>>> import numpy as np
>>> from numpy import linalg as LA
>>> np.set_printoptions(precision=2, suppress=True, linewidth=100, floatmode="fixed")
>>> rd = lambda a: np.round(a, 2) + 0
>>> f = np.array([2, 2, 2, 1, 0, 0, 1, 1, 0]) + 0.5
>>> m1 = np.outer(f, f) / (f @ f)
>>> print(rd(m1))
[[0.24 0.24 0.24 0.14 0.05 0.05 0.14 0.14 0.05]
 [0.24 0.24 0.24 0.14 0.05 0.05 0.14 0.14 0.05]
 [0.24 0.24 0.24 0.14 0.05 0.05 0.14 0.14 0.05]
 [0.14 0.14 0.14 0.09 0.03 0.03 0.09 0.09 0.03]
 [0.05 0.05 0.05 0.03 0.01 0.01 0.03 0.03 0.01]
 [0.05 0.05 0.05 0.03 0.01 0.01 0.03 0.03 0.01]
 [0.14 0.14 0.14 0.09 0.03 0.03 0.09 0.09 0.03]
 [0.14 0.14 0.14 0.09 0.03 0.03 0.09 0.09 0.03]
 [0.05 0.05 0.05 0.03 0.01 0.01 0.03 0.03 0.01]]
>>> # column 1 repeats column 0
>>> A2 = m1 / np.sqrt((m1 ** 2).mean(axis=1, keepdims=True))
>>> print(LA.matrix_rank(m1 - m1.mean(axis=1, keepdims=True)))
1
>>> print(LA.matrix_rank(A2) == LA.matrix_rank(m1))
True
>>> print(rd(m1 - m1.mean(axis=1, keepdims=True)))
[[ 0.10  0.10  0.10  0.00 -0.10 -0.10  0.00  0.00 -0.10]
 [ 0.10  0.10  0.10  0.00 -0.10 -0.10  0.00  0.00 -0.10]
 [ 0.10  0.10  0.10  0.00 -0.10 -0.10  0.00  0.00 -0.10]
 [ 0.06  0.06  0.06  0.00 -0.06 -0.06  0.00  0.00 -0.06]
 [ 0.02  0.02  0.02  0.00 -0.02 -0.02  0.00  0.00 -0.02]
 [ 0.02  0.02  0.02  0.00 -0.02 -0.02  0.00  0.00 -0.02]
 [ 0.06  0.06  0.06  0.00 -0.06 -0.06  0.00  0.00 -0.06]
 [ 0.06  0.06  0.06  0.00 -0.06 -0.06  0.00  0.00 -0.06]
 [ 0.02  0.02  0.02  0.00 -0.02 -0.02  0.00  0.00 -0.02]]
>>> print(rd(LA.matrix_power(m1, 2)))
[[0.24 0.24 0.24 0.14 0.05 0.05 0.14 0.14 0.05]
 [0.24 0.24 0.24 0.14 0.05 0.05 0.14 0.14 0.05]
 [0.24 0.24 0.24 0.14 0.05 0.05 0.14 0.14 0.05]
 [0.14 0.14 0.14 0.09 0.03 0.03 0.09 0.09 0.03]
 [0.05 0.05 0.05 0.03 0.01 0.01 0.03 0.03 0.01]
 [0.05 0.05 0.05 0.03 0.01 0.01 0.03 0.03 0.01]
 [0.14 0.14 0.14 0.09 0.03 0.03 0.09 0.09 0.03]
 [0.14 0.14 0.14 0.09 0.03 0.03 0.09 0.09 0.03]
 [0.05 0.05 0.05 0.03 0.01 0.01 0.03 0.03 0.01]]
>>> print(rd(m1 @ m1))
[[0.24 0.24 0.24 0.14 0.05 0.05 0.14 0.14 0.05]
 [0.24 0.24 0.24 0.14 0.05 0.05 0.14 0.14 0.05]
 [0.24 0.24 0.24 0.14 0.05 0.05 0.14 0.14 0.05]
 [0.14 0.14 0.14 0.09 0.03 0.03 0.09 0.09 0.03]
 [0.05 0.05 0.05 0.03 0.01 0.01 0.03 0.03 0.01]
 [0.05 0.05 0.05 0.03 0.01 0.01 0.03 0.03 0.01]
 [0.14 0.14 0.14 0.09 0.03 0.03 0.09 0.09 0.03]
 [0.14 0.14 0.14 0.09 0.03 0.03 0.09 0.09 0.03]
 [0.05 0.05 0.05 0.03 0.01 0.01 0.03 0.03 0.01]]
>>> print(rd(np.trace(m1)))
1.0
>>> print(rd(LA.det(m1)))
0.0
>>> print(np.allclose(m1 @ m1.T, m1.T @ m1))
True
>>> print(np.allclose(m1, m1.T))
True
>>> print(rd(np.sort(np.abs(LA.eigvals(m1)))))
[0.00 0.00 0.00 0.00 0.00 0.00 0.00 0.00 1.00]
>>> W0 = np.array([[1, -1, -2], [2, 2, 2], [-1, -2, 1]])
>>> A2 = np.array([[2, 2], [-3, 1]])
>>> W2 = np.kron(A2, W0)
>>> print(LA.matrix_rank(W2))
6
>>> print(rd(LA.norm(W2, 2)), rd(LA.norm(A2, 2) * LA.norm(W0, 2)))
14.1 14.1
>>> print(W2)
[[ 2 -2 -4  2 -2 -4]
 [ 4  4  4  4  4  4]
 [-2 -4  2 -2 -4  2]
 [-3  3  6  1 -1 -2]
 [-6 -6 -6  2  2  2]
 [ 3  6 -3 -1 -2  1]]
>>> vec = np.array([1, -3, 2])
>>> target = W0 @ vec
>>> print(target)
[0 0 7]
>>> print(rd(LA.solve(W0, target)))
[ 1.00 -3.00  2.00]
>>> print(rd(LA.solve(W0, 2 * target)))
[ 2.00 -6.00  4.00]
>>> print(rd(LA.solve(W0.T, W0[2])))
[0.00 0.00 1.00]
>>> print(rd(LA.solve(W0, target + W0[:, 0])))
[ 2.00 -3.00  2.00]
>>> A2 = LA.inv(W0)
>>> print(rd(LA.cond(W0)))
2.86
>>> print(rd(LA.slogdet(W0)[0]))
1.0
>>> print(rd(LA.det(W0) * LA.det(A2)))
1.0
>>> print(np.allclose(A2, W0.T))
False
>>> A2 = W0[0, 0] * W0[1:] - np.outer(W0[1:, 0], W0[0])
>>> print(A2)
[[ 0  4  6]
 [ 0 -3 -1]]
>>> print(LA.matrix_rank(A2), LA.matrix_rank(W0))
2 3
>>> print(np.flatnonzero(~A2.round(6).any(axis=1)))
[]
>>> C2 = A2.T @ A2
>>> print(np.trace(C2), (A2 ** 2).sum())
62 62
>>> print(C2)
[[ 0  0  0]
 [ 0 25 27]
 [ 0 27 37]]
>>> print(rd(LA.eigvalsh(C2)[::-1]))
[58.66  3.34  0.00]
>>> print(np.diag(C2))
[ 0 25 37]
>>> print(rd(LA.svd(A2, compute_uv=False) ** 2))
[58.66  3.34]
>>> M = np.load("dump.npy")
>>> print(M)
[[ 2.00 -3.00  0.00  0.00]
 [-3.00 -1.00 -3.00  0.00]
 [ 0.00 -3.00  1.00 -3.00]
 [ 0.00  0.00 -3.00 -1.00]]
>>> print(rd(LA.norm(M[0], 1)), rd(LA.norm(M[0], np.inf)))
5.0 3.0
>>> print(M[0] @ M[3])
0.0
>>> print(rd(LA.norm(M, "nuc")))
14.6
>>> print(rd(LA.norm(M, 1)), rd(LA.norm(M, np.inf)))
7.0 7.0
>>> vec = np.array([2, 1, 2, 2])
>>> target = M @ vec
>>> print(target)
[  1.00 -13.00  -7.00  -8.00]
>>> print(rd(LA.solve(M, 2 * target)))
[4.00 2.00 4.00 4.00]
>>> print(rd(LA.solve(M.T, M[0])))
[1.00 0.00 0.00 0.00]
>>> print(rd(LA.solve(M, M[:, 0])))
[1.00 0.00 0.00 0.00]
>>> print(rd(LA.solve(M, target + M[:, 3])))
[2.00 1.00 2.00 3.00]
>>> E = np.diag(np.array([1, 3, 1, -1, -2, 2, -2, -3, 1, 0])) + -3 * np.eye(10, k=1) + -3 * np.eye(10, k=-1)
>>> print(E)
[[ 1.00 -3.00  0.00  0.00  0.00  0.00  0.00  0.00  0.00  0.00]
 [-3.00  3.00 -3.00  0.00  0.00  0.00  0.00  0.00  0.00  0.00]
 [ 0.00 -3.00  1.00 -3.00  0.00  0.00  0.00  0.00  0.00  0.00]
 [ 0.00  0.00 -3.00 -1.00 -3.00  0.00  0.00  0.00  0.00  0.00]
 [ 0.00  0.00  0.00 -3.00 -2.00 -3.00  0.00  0.00  0.00  0.00]
 [ 0.00  0.00  0.00  0.00 -3.00  2.00 -3.00  0.00  0.00  0.00]
 [ 0.00  0.00  0.00  0.00  0.00 -3.00 -2.00 -3.00  0.00  0.00]
 [ 0.00  0.00  0.00  0.00  0.00  0.00 -3.00 -3.00 -3.00  0.00]
 [ 0.00  0.00  0.00  0.00  0.00  0.00  0.00 -3.00  1.00 -3.00]
 [ 0.00  0.00  0.00  0.00  0.00  0.00  0.00  0.00 -3.00  0.00]]
>>> ev, vecs = LA.eigh(E)
>>> vec = np.array([3, 6, 8, 2, 7, 6, 6, 0, 4, 9])
>>> print((np.sign(vecs[:, -1].round(6)) == np.sign(vecs[0, -1].round(6))).astype(int))
[1 0 1 0 1 0 1 0 1 0]
>>> print(rd(vec @ E @ vec / (vec @ vec)), rd(ev[0]), rd(ev[-1]))
-3.52 -6.96 6.7
>>> print(np.abs(E).sum(axis=1).max(), rd(np.abs(ev).max()))
9.0 6.96
>>> print(vec @ E @ vec)
-1165.0
>>> print([round(float(LA.det(E[:i, :i])), 2) + 0 for i in range(1, 11)])
[1.0, -6.0, -15.0, 69.0, -3.0, -627.0, 1281.0, 1800.0, -9729.0, -16200.0]
>>> try:
...     LA.cholesky(E)
... except LA.LinAlgError as e:
...     print(repr(e))
... 
LinAlgError('Matrix is not positive definite')
>>> print(np.all(LA.eigvalsh(E) > 0))
False
>>> print(rd(np.sort(np.abs(LA.eigvals(E)))))
[0.17 0.81 2.33 2.67 3.20 4.30 5.24 5.78 6.70 6.96]
>>> print(rd(LA.det(E)))
-16200.0
>>> print(np.allclose(E, E.T))
True
>>> feats = np.load("layer3.npy")
>>> print(feats)
[[ 0.10 -1.10  1.20  0.10 -0.60 -0.10  0.50]
 [ 0.90 -0.10 -0.50 -0.80 -0.80  0.10 -0.60]
 [-0.60 -0.60  0.60  0.50  0.20 -0.40 -0.10]
 [-1.40  0.30  0.20 -2.10 -1.10 -0.70 -0.20]
 [ 0.00 -0.90 -0.20  0.10  0.30 -1.30  1.10]
 [ 0.50  1.60 -1.30 -1.10 -0.60  1.00 -0.30]
 [-0.50 -0.80 -1.10  0.60 -0.80 -1.10  1.20]]
>>> q, vecs = LA.qr(feats[:, :4])[0], LA.qr(feats[:, 4:])[0]
>>> sv = LA.svd(q.T @ vecs, compute_uv=False)
>>> print(rd(LA.norm(q @ q.T - vecs @ vecs.T, 2)))
1.0
>>> print((sv > 0.9).sum())
1
>>> K = np.load("m.npy")
>>> print(K)
[[-10   4   1]
 [-10   4   1]
 [  2   0  -1]
 [ -4   0   2]
 [ -8   2   2]
 [ -4   4  -2]]
>>> print(np.allclose(K[:-1].T @ LA.lstsq(K[:-1].T, K[-1])[0], K[-1]))
True
>>> try:
...     LA.inv(K)
... except LA.LinAlgError as e:
...     print(e)
... 
Last 2 dimensions of the array must be square
>>> J = np.array([[0.0, -2.0, -3.0, 0.0, 0.0, 0.0],
...     [3.0, 3.0, -1.0, 0.0, 0.0, 0.0],
...     [0.0, 3.0, 1.0, 0.0, 0.0, 0.0],
...     [0.0, 0.0, 0.0, -1.0, -2.0, 2.0],
...     [0.0, 0.0, 0.0, 4.0, 2.0, -1.0],
...     [0.0, 0.0, 0.0, -3.0, -4.0, -5.0]])
>>> # 2 groups of indices that never mix
>>> ang = np.radians(90)
>>> r_ = np.eye(3)
>>> r_[2, 2] = r_[1, 1] = np.cos(ang)
>>> r_[2, 1], r_[1, 2] = -np.sin(ang), np.sin(ang)
>>> print(rd(r_))
[[ 1.00  0.00  0.00]
 [ 0.00  0.00  1.00]
 [ 0.00 -1.00  0.00]]
>>> A2 = W0 @ r_.T
>>> print(np.abs(A2 - W0).max(axis=0))
[0.00 3.00 4.00]
>>> print(rd(LA.det(r_)), np.trace(r_))
1.0 1.0
>>> print(rd(LA.svd(W0, compute_uv=False)), rd(LA.svd(A2, compute_uv=False)))
[3.89 2.65 1.36] [3.89 2.65 1.36]
>>> print(rd(A2))
[[ 1.00 -2.00  1.00]
 [ 2.00  2.00 -2.00]
 [-1.00  1.00  2.00]]
>>> print(rd(LA.det(A2)))
14.0
>>> print(np.allclose(A2 @ A2.T, A2.T @ A2))
False
>>> print(rd(LA.matrix_power(A2, 2)))
[[-4.00 -5.00  7.00]
 [ 8.00 -2.00 -6.00]
 [-1.00  6.00  1.00]]
>>> assert A2 == A2.T
Traceback (most recent call last):
  File "<python-input-99>", line 1, in <module>
    assert A2 == A2.T
           ^^^^^^^^^^
ValueError: The truth value of an array with more than one element is ambiguous. Use a.any() or a.all()
>>> print(rd(A2 @ A2))
[[-4.00 -5.00  7.00]
 [ 8.00 -2.00 -6.00]
 [-1.00  6.00  1.00]]
>>> print(rd(np.abs(LA.eigvals(A2)).max()))
3.15
>>> print(np.trace(A2))
5.0
>>> print(rd(np.sort(np.abs(LA.eigvals(A2)))))
[1.41 3.15 3.15]
>>> print(np.allclose(A2, A2.T))
False
>>> q, _ = LA.qr(np.array([[1.3, -0.8, -0.4, 0.7],
...     [0.2, -0.4, 1.5, 1.5],
...     [0.9, -1.4, 0.1, -0.6],
...     [1.1, -0.2, -0.6, -0.8],
...     [1.3, -0.8, -1.7, 0.0],
...     [-0.7, -1.7, -2.1, -0.3],
...     [-1.2, 0.2, 1.8, 0.6]]))
>>> X = q @ q.T
>>> print(rd(X))
[[ 0.43  0.35  0.05  0.02  0.32 -0.03 -0.14]
 [ 0.35  0.64  0.05 -0.21  0.03 -0.08  0.24]
 [ 0.05  0.05  0.86  0.30 -0.07  0.09  0.11]
 [ 0.02 -0.21  0.30  0.32  0.09 -0.19 -0.20]
 [ 0.32  0.03 -0.07  0.09  0.41  0.13 -0.33]
 [-0.03 -0.08  0.09 -0.19  0.13  0.93  0.03]
 [-0.14  0.24  0.11 -0.20 -0.33  0.03  0.41]]
>>> ev, vecs = LA.eigvalsh(X)
Traceback (most recent call last):
  File "<python-input-108>", line 1, in <module>
    ev, vecs = LA.eigvalsh(X)
    ^^^^^^^^
ValueError: too many values to unpack (expected 2)
>>> ev, vecs = LA.eigh(X)
>>> print(rd(LA.eigvalsh(X @ X)))
[0.00 0.00 0.00 1.00 1.00 1.00 1.00]
>>> print(ev.sum(), rd(np.trace(X)))
4.0 4.0
>>> print(rd(LA.eigvalsh(X + -2 * np.eye(7))))
[-2.00 -2.00 -2.00 -1.00 -1.00 -1.00 -1.00]
>>> print(rd(vecs @ np.diag(ev) @ vecs.T))
[[ 0.43  0.35  0.05  0.02  0.32 -0.03 -0.14]
 [ 0.35  0.64  0.05 -0.21  0.03 -0.08  0.24]
 [ 0.05  0.05  0.86  0.30 -0.07  0.09  0.11]
 [ 0.02 -0.21  0.30  0.32  0.09 -0.19 -0.20]
 [ 0.32  0.03 -0.07  0.09  0.41  0.13 -0.33]
 [-0.03 -0.08  0.09 -0.19  0.13  0.93  0.03]
 [-0.14  0.24  0.11 -0.20 -0.33  0.03  0.41]]
>>> print(rd(ev))
[0.00 0.00 0.00 1.00 1.00 1.00 1.00]
